>>> import numpy as np
>>> from numpy import linalg as LA
>>> np.set_printoptions(suppress=True, linewidth=200)
>>> f = np.array([0, 5, -2, 4, -4, -3, 2, 5, -2, -2, -1, 5, -1, 0])
>>> mat = f[np.abs(np.subtract.outer(np.arange(14), np.arange(14)))]
>>> mat
array([[ 0,  5, -2,  4, -4, -3,  2,  5, -2, -2, -1,  5, -1,  0],
       [ 5,  0,  5, -2,  4, -4, -3,  2,  5, -2, -2, -1,  5, -1],
       [-2,  5,  0,  5, -2,  4, -4, -3,  2,  5, -2, -2, -1,  5],
       [ 4, -2,  5,  0,  5, -2,  4, -4, -3,  2,  5, -2, -2, -1],
       [-4,  4, -2,  5,  0,  5, -2,  4, -4, -3,  2,  5, -2, -2],
       [-3, -4,  4, -2,  5,  0,  5, -2,  4, -4, -3,  2,  5, -2],
       [ 2, -3, -4,  4, -2,  5,  0,  5, -2,  4, -4, -3,  2,  5],
       [ 5,  2, -3, -4,  4, -2,  5,  0,  5, -2,  4, -4, -3,  2],
       [-2,  5,  2, -3, -4,  4, -2,  5,  0,  5, -2,  4, -4, -3],
       [-2, -2,  5,  2, -3, -4,  4, -2,  5,  0,  5, -2,  4, -4],
       [-1, -2, -2,  5,  2, -3, -4,  4, -2,  5,  0,  5, -2,  4],
       [ 5, -1, -2, -2,  5,  2, -3, -4,  4, -2,  5,  0,  5, -2],
       [-1,  5, -1, -2, -2,  5,  2, -3, -4,  4, -2,  5,  0,  5],
       [ 0, -1,  5, -1, -2, -2,  5,  2, -3, -4,  4, -2,  5,  0]])
>>> rng = np.random.default_rng(45461)
>>> idx = rng.permutation(14)
>>> other = mat[:, idx] * rng.choice([-1, 1], 14)
>>> other
array([[ 3, -5,  4,  2,  2,  4, -1, -1,  5,  0, -5, -2,  2,  0],
       [ 4, -2, -4,  2, -5, -2, -2,  5, -1, -1,  0,  3, -5, -5],
       [-4,  3,  2, -5,  0,  5, -2, -1, -2,  5, -5,  4, -2,  2],
       [ 2,  4, -5, -2, -5,  0,  5, -2, -2, -1,  2, -4,  3, -4],
       [-5, -4,  0,  3,  2,  5,  2, -2,  5, -2, -4,  2,  4,  4],
       [ 0,  2, -5,  4, -4, -2, -3,  5,  2, -2,  4, -5, -4,  3],
       [-5, -5,  2, -4,  4,  4, -4,  2, -3,  5,  3,  0,  2, -2],
       [ 2,  0, -4,  2,  3, -4,  4, -3, -4,  2, -2, -5, -5, -5],
       [-4, -5,  4, -5, -2, -3, -2, -4,  4, -3, -5,  2,  0,  2],
       [ 4,  2,  3,  0, -5,  2,  5,  4, -2, -4,  2, -4, -5,  2],
       [ 3, -4, -2, -5,  2,  5,  0, -2,  5,  4,  2,  4,  2,  1],
       [-2,  4, -5,  2,  2, -2,  5,  5,  0, -2,  1,  3, -4, -5],
       [-5,  3,  2, -4,  1, -2, -2,  0,  5,  5, -5, -2,  4,  1],
       [ 2, -2,  2,  4, -5, -1,  4,  5, -2,  0,  1, -5,  3,  0]])
>>> left, _, Vt = LA.svd(mat.T @ other)
>>> idx
array([ 5,  7,  4,  9,  2,  3, 10, 12, 11, 13,  1,  6,  8,  0])
